% python3 -q
>>> import numpy as np
>>> from numpy import linalg as LA
>>> np.set_printoptions(precision=3, suppress=True, linewidth=160)
>>> rd = lambda a: np.round(a, 3) + 0
>>> arr = np.loadtxt("w.csv", delimiter=",")
>>> rd(arr)
array([[-3.985,  1.888,  1.75 , -6.986,  1.96 ,  4.985],
       [ 1.95 ,  0.343,  4.845, -2.916,  2.208,  7.696],
       [ 1.309, -1.278, -3.538,  5.587, -2.29 , -6.905],
       [-6.286,  1.33 , -4.653, -2.781, -1.027, -5.318],
       [-2.869,  1.654,  2.588, -6.505,  2.149,  5.95 ],
       [ 7.105, -1.926,  3.355,  5.259,  0.103,  2.625],
       [ 6.617, -1.515,  4.378,  3.505,  0.792,  4.673],
       [ 0.802,  0.695,  4.486, -3.97 ,  2.293,  7.598],
       [ 4.611, -2.002, -1.205,  7.171, -1.812, -4.31 ],
       [ 0.297,  0.842,  4.293, -4.394,  2.311,  7.492],
       [-6.812,  1.642, -4.138, -4.019, -0.61 , -4.154],
       [ 7.124, -2.011,  3.01 ,  5.668, -0.094,  2.001],
       [-3.452,  1.78 ,  2.17 , -6.777,  2.061,  5.48 ],
       [-6.136,  1.253, -4.745, -2.49 , -1.115, -5.551],
       [-6.849,  1.669, -4.081, -4.129, -0.57 , -4.036],
       [ 6.694, -2.198,  1.437,  6.87 , -0.861, -0.591],
       [ 1.306, -1.278, -3.54 ,  5.585, -2.29 , -6.906],
       [ 5.295, -0.868,  5.056,  1.08 ,  1.496,  6.499],
       [-1.584,  1.348,  3.387, -5.767,  2.274,  6.766]])
>>> LA.matrix_rank(arr, rtol=0.1)
np.int64(2)
>>> [round(float(x), 3) for x in LA.svd(arr, compute_uv=False)[:3]]
[31.655, 29.965, 0.0]
>>> np.argsort(-LA.norm(arr, axis=0).round(6), kind="stable")[:3]
array([5, 3, 0])
>>> dist = LA.norm(arr[:, None] - arr[None], axis=-1)
>>> dist[10].round(6).argsort(kind="stable")[:4]
array([10, 14,  3, 13])
>>> rd(LA.norm(arr, axis=1))
array([10., 10., 10., 10., 10., 10., 10., 10., 10., 10., 10., 10., 10., 10., 10., 10., 10., 10., 10.])
>>> dist.shape
(19, 19)
>>> np.flatnonzero(dist[10] < dist.mean() / 2)
array([ 3, 10, 13, 14])
>>> dist.mean(axis=1).argmax()
np.int64(16)
>>> np.unravel_index(dist.round(6).argmax(), dist.shape)
(np.int64(2), np.int64(18))
>>> W2 = arr[[6, 10]].astype(float)
>>> for _ in range(7):
...     idx = LA.norm(arr[:, None] - W2, axis=-1).argmin(axis=1)
...     W2 = np.array([arr[idx == j].mean(axis=0) for j in range(2)])
... 
>>> idx
array([1, 0, 1, 1, 1, 0, 0, 0, 0, 0, 1, 0, 1, 1, 1, 0, 1, 0, 0])
>>> np.bincount(idx)
array([10,  9])
>>> rd(W2[1] - W2[0])
array([-7.644,  1.691, -5.325, -3.752, -1.064, -5.873])
>>> rd(W2)
array([[ 3.891, -0.729,  3.304,  1.251,  0.871,  4.045],
       [-3.753,  0.962, -2.021, -2.502, -0.192, -1.828]])
>>> feats = np.load("dump.npy")
>>> feats
array([[  2.496,  -5.803, -15.956,  10.271],
       [  7.748,  -6.647, -17.174,   0.928],
       [ -3.392,  -0.469,   5.107, -19.031],
       [-19.243,   2.29 ,   2.172,  -4.446],
       [ 16.019,   8.329,   4.375,  -7.407],
       [  7.734,  11.166,  14.396,   2.871],
       [-13.561, -11.432,  -8.894,  -2.514],
       [  6.786,   9.377, -15.235,  -5.824],
       [ -1.213,  10.143,  13.626, -10.487],
       [ 14.652,  -1.212,  -7.231,  11.47 ],
       [ 14.367,   7.785,  11.374,  -1.906],
       [ -7.635,  10.181, -15.191,  -2.697],
       [ -9.725,   2.159, -11.054, -13.363],
       [-10.018,  13.34 ,   5.472,  -9.578]])
>>> proj = feats @ LA.solve(feats.T @ feats, feats.T)
>>> np.trace(proj)
np.float64(4.0)
>>> X = np.load("case4.npy")
>>> X
array([[5., 1., 1., 1., 1., 1., 1.],
       [1., 5., 1., 1., 1., 1., 1.],
       [1., 1., 5., 1., 1., 1., 1.],
       [1., 1., 1., 5., 1., 1., 1.],
       [1., 1., 1., 1., 5., 1., 1.],
       [1., 1., 1., 1., 1., 5., 1.],
       [1., 1., 1., 1., 1., 1., 5.]])
>>> Y = X / LA.norm(X, axis=1, keepdims=True)
>>> G = Y @ Y.T
>>> rd(LA.norm(Y, axis=1))
array([1., 1., 1., 1., 1., 1., 1.])
>>> (np.abs(G) > 0.9).astype(int)
array([[1, 0, 0, 0, 0, 0, 0],
       [0, 1, 0, 0, 0, 0, 0],
       [0, 0, 1, 0, 0, 0, 0],
       [0, 0, 0, 1, 0, 0, 0],
       [0, 0, 0, 0, 1, 0, 0],
       [0, 0, 0, 0, 0, 1, 0],
       [0, 0, 0, 0, 0, 0, 1]])
>>> np.argwhere(np.triu(np.abs(G) > 0.95, 1))
array([], shape=(0, 2), dtype=int64)
>>> Xc = (feats - feats.mean(axis=0)) / feats.std(axis=0)
>>> rd(Xc.std(axis=0))
array([1., 1., 1., 1.])
>>> beta = LA.lstsq(np.delete(Xc, 3, axis=1), Xc[:, 3])[0]
>>> rd(beta)
array([ 0.464, -0.251, -0.234])
>>> np.abs(beta).argmax()
np.int64(0)
>>> ev, evecs = LA.eigh(X)
>>> rd(LA.svd(X, compute_uv=False))
array([11.,  4.,  4.,  4.,  4.,  4.,  4.])
>>> rd(evecs @ np.diag(ev) @ evecs.T)
array([[5., 1., 1., 1., 1., 1., 1.],
       [1., 5., 1., 1., 1., 1., 1.],
       [1., 1., 5., 1., 1., 1., 1.],
       [1., 1., 1., 5., 1., 1., 1.],
       [1., 1., 1., 1., 5., 1., 1.],
       [1., 1., 1., 1., 1., 5., 1.],
       [1., 1., 1., 1., 1., 1., 5.]])
>>> rd(evecs.T @ evecs)
array([[1., 0., 0., 0., 0., 0., 0.],
       [0., 1., 0., 0., 0., 0., 0.],
       [0., 0., 1., 0., 0., 0., 0.],
       [0., 0., 0., 1., 0., 0., 0.],
       [0., 0., 0., 0., 1., 0., 0.],
       [0., 0., 0., 0., 0., 1., 0.],
       [0., 0., 0., 0., 0., 0., 1.]])
>>> np.unique(ev.round(6) + 0, return_counts=True)[1]
array([6, 1])
>>> t = np.radians(45)
>>> r_ = np.eye(7)
>>> r_[0, 0] = r_[6, 6] = np.cos(t)
>>> r_[0, 6], r_[6, 0] = -np.sin(t), np.sin(t)
>>> rd(r_)
array([[ 0.707,  0.   ,  0.   ,  0.   ,  0.   ,  0.   , -0.707],
       [ 0.   ,  1.   ,  0.   ,  0.   ,  0.   ,  0.   ,  0.   ],
       [ 0.   ,  0.   ,  1.   ,  0.   ,  0.   ,  0.   ,  0.   ],
       [ 0.   ,  0.   ,  0.   ,  1.   ,  0.   ,  0.   ,  0.   ],
       [ 0.   ,  0.   ,  0.   ,  0.   ,  1.   ,  0.   ,  0.   ],
       [ 0.   ,  0.   ,  0.   ,  0.   ,  0.   ,  1.   ,  0.   ],
       [ 0.707,  0.   ,  0.   ,  0.   ,  0.   ,  0.   ,  0.707]])
>>> Y = X @ r_.T
>>> rd(LA.det(r_)), rd(np.trace(r_))
(np.float64(1.0), np.float64(6.414))
>>> rd(Y)
array([[ 2.828,  1.   ,  1.   ,  1.   ,  1.   ,  1.   ,  4.243],
       [ 0.   ,  5.   ,  1.   ,  1.   ,  1.   ,  1.   ,  1.414],
       [ 0.   ,  1.   ,  5.   ,  1.   ,  1.   ,  1.   ,  1.414],
       [ 0.   ,  1.   ,  1.   ,  5.   ,  1.   ,  1.   ,  1.414],
       [ 0.   ,  1.   ,  1.   ,  1.   ,  5.   ,  1.   ,  1.414],
       [ 0.   ,  1.   ,  1.   ,  1.   ,  1.   ,  5.   ,  1.414],
       [-2.828,  1.   ,  1.   ,  1.   ,  1.   ,  1.   ,  4.243]])
>>> np.allclose(X @ X.T, Y @ Y.T)
True
>>> vec = np.array([-3, 0, 3, 0, 2, 2, -1])
>>> y = X @ vec
>>> y
array([-9.,  3., 15.,  3., 11., 11., -1.])
>>> rd(LA.solve(X, X[:, 0]))
array([1., 0., 0., 0., 0., 0., 0.])
>>> rd(LA.solve(X, y + X[:, 5]))
array([-3.,  0.,  3.,  0.,  2.,  3., -1.])
>>> rd(LA.solve(X, -3 * y))
array([ 9.,  0., -9.,  0., -6., -6.,  3.])
>>> A = np.load("run17.npy")
>>> rd(A)
array([[ 0.977,  0.023,  0.13 ,  0.069,  0.054,  0.084, -0.115],
       [ 0.023,  0.977, -0.13 , -0.069, -0.054, -0.084,  0.115],
       [ 0.13 , -0.13 ,  0.262, -0.391, -0.304, -0.478,  0.651],
       [ 0.069, -0.069, -0.391,  0.793, -0.161, -0.253,  0.345],
       [ 0.054, -0.054, -0.304, -0.161,  0.875, -0.197,  0.268],
       [ 0.084, -0.084, -0.478, -0.253, -0.197,  0.691,  0.421],
       [-0.115,  0.115,  0.651,  0.345,  0.268,  0.421,  0.425]])
>>> rd(A @ A.T)
array([[1., 0., 0., 0., 0., 0., 0.],
       [0., 1., 0., 0., 0., 0., 0.],
       [0., 0., 1., 0., 0., 0., 0.],
       [0., 0., 0., 1., 0., 0., 0.],
       [0., 0., 0., 0., 1., 0., 0.],
       [0., 0., 0., 0., 0., 1., 0.],
       [0., 0., 0., 0., 0., 0., 1.]])
>>> rd(LA.pinv(A))
array([[ 0.977,  0.023,  0.13 ,  0.069,  0.054,  0.084, -0.115],
       [ 0.023,  0.977, -0.13 , -0.069, -0.054, -0.084,  0.115],
       [ 0.13 , -0.13 ,  0.262, -0.391, -0.304, -0.478,  0.651],
       [ 0.069, -0.069, -0.391,  0.793, -0.161, -0.253,  0.345],
       [ 0.054, -0.054, -0.304, -0.161,  0.875, -0.197,  0.268],
       [ 0.084, -0.084, -0.478, -0.253, -0.197,  0.691,  0.421],
       [-0.115,  0.115,  0.651,  0.345,  0.268,  0.421,  0.425]])
>>> rd(LA.svd(A, compute_uv=False))
array([1., 1., 1., 1., 1., 1., 1.])
>>> rd(LA.norm(A, axis=0))
array([1., 1., 1., 1., 1., 1., 1.])
>>> np.all(LA.eigvalsh(A) > 0)
np.False_
>>> vec = np.array([3, 3, 0, 3, 3, 0, 1])
>>> rd(LA.norm(vec)), rd(LA.norm(A @ vec))
(np.float64(6.083), np.float64(6.083))
>>> rd(np.sort(np.abs(np.degrees(np.angle(LA.eigvals(A))))))
array([  0.,   0.,   0.,   0.,   0.,   0., 180.])
>>> vec = np.array([6, 6, 5, 7, 5, 2, 5])
>>> h1 = np.maximum(A @ vec, 0)
>>> np.flatnonzero(h1 > 1e-9)
array([0, 1, 3, 4, 6])
>>> rd(np.tanh(A @ vec))
array([ 1.   ,  1.   , -0.568,  0.999,  0.991, -0.929,  1.   ])
>>> rd(A * (h1 > 1e-9)[:, None])
array([[ 0.977,  0.023,  0.13 ,  0.069,  0.054,  0.084, -0.115],
       [ 0.023,  0.977, -0.13 , -0.069, -0.054, -0.084,  0.115],
       [ 0.   ,  0.   ,  0.   ,  0.   ,  0.   ,  0.   ,  0.   ],
       [ 0.069, -0.069, -0.391,  0.793, -0.161, -0.253,  0.345],
       [ 0.054, -0.054, -0.304, -0.161,  0.875, -0.197,  0.268],
       [ 0.   ,  0.   ,  0.   ,  0.   ,  0.   ,  0.   ,  0.   ],
       [-0.115,  0.115,  0.651,  0.345,  0.268,  0.421,  0.425]])
>>> E = np.array([[5, 5, 5, 5, 5, 5, 5],
...     [5, 10, 10, 10, 10, 10, 10],
...     [5, 10, 15, 15, 15, 15, 15],
...     [5, 10, 15, 20, 20, 20, 20],
...     [5, 10, 15, 20, 25, 25, 25],
...     [5, 10, 15, 20, 25, 30, 30],
...     [5, 10, 15, 20, 25, 30, 35]])
>>> E
array([[ 5,  5,  5,  5,  5,  5,  5],
       [ 5, 10, 10, 10, 10, 10, 10],
       [ 5, 10, 15, 15, 15, 15, 15],
       [ 5, 10, 15, 20, 20, 20, 20],
       [ 5, 10, 15, 20, 25, 25, 25],
       [ 5, 10, 15, 20, 25, 30, 30],
       [ 5, 10, 15, 20, 25, 30, 35]])
>>> ev, evecs = LA.eigh(E)
>>> vec = np.array([-2, 1, 0, -1, -2, 1, 2])
>>> rd(evecs * np.abs(ev) @ evecs.T)
array([[ 5.,  5.,  5.,  5.,  5.,  5.,  5.],
       [ 5., 10., 10., 10., 10., 10., 10.],
       [ 5., 10., 15., 15., 15., 15., 15.],
       [ 5., 10., 15., 20., 20., 20., 20.],
       [ 5., 10., 15., 20., 25., 25., 25.],
       [ 5., 10., 15., 20., 25., 30., 30.],
       [ 5., 10., 15., 20., 25., 30., 35.]])
>>> np.abs(E).sum(axis=1).max(), rd(np.abs(ev).max())
(np.int64(140), np.float64(114.404))
>>> rd(evecs * np.maximum(ev, 0) @ evecs.T)
array([[ 5.,  5.,  5.,  5.,  5.,  5.,  5.],
       [ 5., 10., 10., 10., 10., 10., 10.],
       [ 5., 10., 15., 15., 15., 15., 15.],
       [ 5., 10., 15., 20., 20., 20., 20.],
       [ 5., 10., 15., 20., 25., 25., 25.],
       [ 5., 10., 15., 20., 25., 30., 30.],
       [ 5., 10., 15., 20., 25., 30., 35.]])
